In [1]: import numpy as np

In [2]: np.set_printoptions(suppress=True, linewidth=200)

In [3]: def rnd(a):
   ...:     return np.round(a, 2) + 0
   ...: 

In [4]: u = np.array([0, -3, 3, 1, 3, -1, 3])

In [5]: r1 = np.array([-2, -3, 0])

In [6]: W0 = np.outer(u, r1)

In [7]: W0
Out[7]: 
array([[ 0,  0,  0],
       [ 6,  9,  0],
       [-6, -9,  0],
       [-2, -3,  0],
       [-6, -9,  0],
       [ 2,  3,  0],
       [-6, -9,  0]])

In [8]: T = np.stack([W0, 2 * W0, W0[::-1]])

In [9]: rnd(np.linalg.norm(T, axis=(1, 2)))
Out[9]: array([22.23, 44.45, 22.23])

In [10]: (T @ W0.T).shape
Out[10]: (3, 7, 7)

In [11]: np.linalg.matrix_rank(T)
Out[11]: array([1, 1, 1])

In [12]: rng = np.random.default_rng(84)

In [13]: M2 = W0 + rng.integers(-2, 3, (7, 1)) @ rng.integers(-2, 3, (1, 3))

In [14]: M2
Out[14]: 
array([[  2,  -1,  -1],
       [  8,   8,  -1],
       [-10,  -7,   2],
       [  2,  -5,  -2],
       [ -6,  -9,   0],
       [  4,   2,  -1],
       [ -6,  -9,   0]])

In [15]: np.linalg.matrix_rank(M2 - W0, tol=1e-8)
Out[15]: np.int64(1)

In [16]: rnd(np.linalg.svd(M2 - W0, compute_uv=False))
Out[16]: array([8.12, 0.  , 0.  ])

In [17]: np.abs(M2 - W0).sum(axis=1)
Out[17]: array([4, 4, 8, 8, 0, 4, 0])

In [18]: J = np.load("run16.npy")

In [19]: J
Out[19]: 
array([[39, -2, -2],
       [ 1, 40, -2],
       [ 0,  0, -2]])

In [20]: left, sigma, Vt = np.linalg.svd(J)

In [21]: np.argmax(sigma[:-1] / (sigma[1:] + 1e-6)) + 1
Out[21]: np.int64(2)

In [22]: M2 = left[:, :2] @ np.diag(sigma[:2]) @ Vt[:2]

In [23]: np.linalg.matrix_rank(J, rtol=0.05)
Out[23]: np.int64(2)

In [24]: data = np.load("block14.npy")

In [25]: data
Out[25]: 
array([[ 2.02, -3.  ,  7.  ],
       [ 2.  , -1.98,  8.  ],
       [ 2.  , -3.  ,  7.02]])

In [26]: rnd(np.linalg.det(data[::-1]))
Out[26]: np.float64(-0.24)

In [27]: rnd(np.linalg.eigvals(data))
Out[27]: array([0.02, 4.02, 3.02])

In [28]: np.trace(data)
Out[28]: np.float64(7.06)

In [29]: (data - data.T) / 2
Out[29]: 
array([[ 0. , -2.5,  2.5],
       [ 2.5,  0. ,  5.5],
       [-2.5, -5.5,  0. ]])

In [30]: rnd(data @ data)
Out[30]: 
array([[ 12.08, -21.12,  39.28],
       [ 16.08, -26.08,  54.32],
       [ 12.08, -21.12,  39.28]])

In [31]: rnd(np.linalg.det(data))
Out[31]: np.float64(0.24)

In [32]: rnd(np.sort(np.abs(np.linalg.eigvals(data))))
Out[32]: array([0.02, 3.02, 4.02])

In [33]: (data + data.T) / 2
Out[33]: 
array([[ 2.02, -0.5 ,  4.5 ],
       [-0.5 , -1.98,  2.5 ],
       [ 4.5 ,  2.5 ,  7.02]])

In [34]: rnd(np.linalg.matrix_power(data, 2))
Out[34]: 
array([[ 12.08, -21.12,  39.28],
       [ 16.08, -26.08,  54.32],
       [ 12.08, -21.12,  39.28]])

In [35]: left, sigma, Vt = np.linalg.svd(data)

In [36]: rnd(sigma)
Out[36]: array([13.97,  1.07,  0.02])

In [37]: np.argmax(sigma[:-1] / (sigma[1:] + 1e-6)) + 1
Out[37]: np.int64(2)

In [38]: M2 = left[:, :2] @ np.diag(sigma[:2]) @ Vt[:2]

In [39]: rnd(np.linalg.norm(data - M2) / np.linalg.norm(data))
Out[39]: np.float64(0.0)

In [40]: np.linalg.matrix_rank(data, rtol=0.05)
Out[40]: np.int64(2)

In [41]: np.linalg.matrix_rank(M2)
Out[41]: np.int64(2)

In [42]: rnd(M2)
Out[42]: 
array([[ 2.01, -3.  ,  7.  ],
       [ 2.  , -1.98,  8.  ],
       [ 2.01, -3.  ,  7.02]])

In [43]: W1 = np.array([[0, 2, 3], [3, 3, 1], [1, 3, 1]])

In [44]: b = np.array([2, 0, 0])

In [45]: hid = np.maximum(M2 @ W1 + b, 0)

In [46]: (hid > 0).astype(int)
Out[46]: 
array([[0, 1, 1],
       [1, 1, 1],
       [1, 1, 1]])

In [47]: np.linalg.matrix_rank(hid)
Out[47]: np.int64(3)

In [48]: W2 = np.array([[3, 2], [1, 0], [-2, 1]])

In [49]: W1 @ W2
Out[49]: 
array([[-4,  3],
       [10,  7],
       [ 4,  3]])

In [50]: (hid @ W2).round(6).argmax(axis=1)
Out[50]: array([1, 1, 1])

In [51]: vals, evecs = np.linalg.eig(data)

In [52]: rnd(np.sort(np.linalg.eigvals(data @ data)))
Out[52]: array([ 0.  ,  9.12, 16.16])

In [53]: rnd(np.sort(np.linalg.eigvals(data.T)))
Out[53]: array([0.02, 3.02, 4.02])

In [54]: rnd(np.prod(vals))
Out[54]: np.float64(0.24)

In [55]: A = np.array([[2.3, -3.0, 0.0, 0.0, 1.0, 3.0, 0.0],
    ...:     [0.0, -1.7, -1.0, -1.0, -2.0, -3.0, 1.0],
    ...:     [2.0, 3.0, 0.3, 1.0, 2.0, 2.0, 2.0],
    ...:     [2.0, -2.0, 0.0, 0.3, -3.0, 3.0, -1.0],
    ...:     [2.0, 1.0, -1.0, -3.0, 3.3, 3.0, 0.0],
    ...:     [3.0, 3.0, 2.0, -2.0, 3.0, 3.3, 1.0],
    ...:     [2.0, -3.0, 0.0, 0.0, 1.0, 3.0, 0.3]])

In [56]: A
Out[56]: 
array([[ 2.3, -3. ,  0. ,  0. ,  1. ,  3. ,  0. ],
       [ 0. , -1.7, -1. , -1. , -2. , -3. ,  1. ],
       [ 2. ,  3. ,  0.3,  1. ,  2. ,  2. ,  2. ],
       [ 2. , -2. ,  0. ,  0.3, -3. ,  3. , -1. ],
       [ 2. ,  1. , -1. , -3. ,  3.3,  3. ,  0. ],
       [ 3. ,  3. ,  2. , -2. ,  3. ,  3.3,  1. ],
       [ 2. , -3. ,  0. ,  0. ,  1. ,  3. ,  0.3]])

In [57]: th = np.radians(15)

In [58]: R = np.eye(7)

In [59]: R[0, 0] = R[1, 1] = np.cos(th)

In [60]: R[0, 1], R[1, 0] = -np.sin(th), np.sin(th)

In [61]: rnd(R)
Out[61]: 
array([[ 0.97, -0.26,  0.  ,  0.  ,  0.  ,  0.  ,  0.  ],
       [ 0.26,  0.97,  0.  ,  0.  ,  0.  ,  0.  ,  0.  ],
       [ 0.  ,  0.  ,  1.  ,  0.  ,  0.  ,  0.  ,  0.  ],
       [ 0.  ,  0.  ,  0.  ,  1.  ,  0.  ,  0.  ,  0.  ],
       [ 0.  ,  0.  ,  0.  ,  0.  ,  1.  ,  0.  ,  0.  ],
       [ 0.  ,  0.  ,  0.  ,  0.  ,  0.  ,  1.  ,  0.  ],
       [ 0.  ,  0.  ,  0.  ,  0.  ,  0.  ,  0.  ,  1.  ]])

In [62]: M2 = A @ R.T

In [63]: rnd(np.linalg.det(R)), rnd(np.trace(R))
Out[63]: (np.float64(1.0), np.float64(6.93))

In [64]: rnd(np.linalg.svd(A, compute_uv=False)), rnd(np.linalg.svd(M2, compute_uv=False))
Out[64]: 
(array([10.51,  7.48,  3.95,  2.94,  2.73,  1.76,  0.26]),
 array([10.51,  7.48,  3.95,  2.94,  2.73,  1.76,  0.26]))
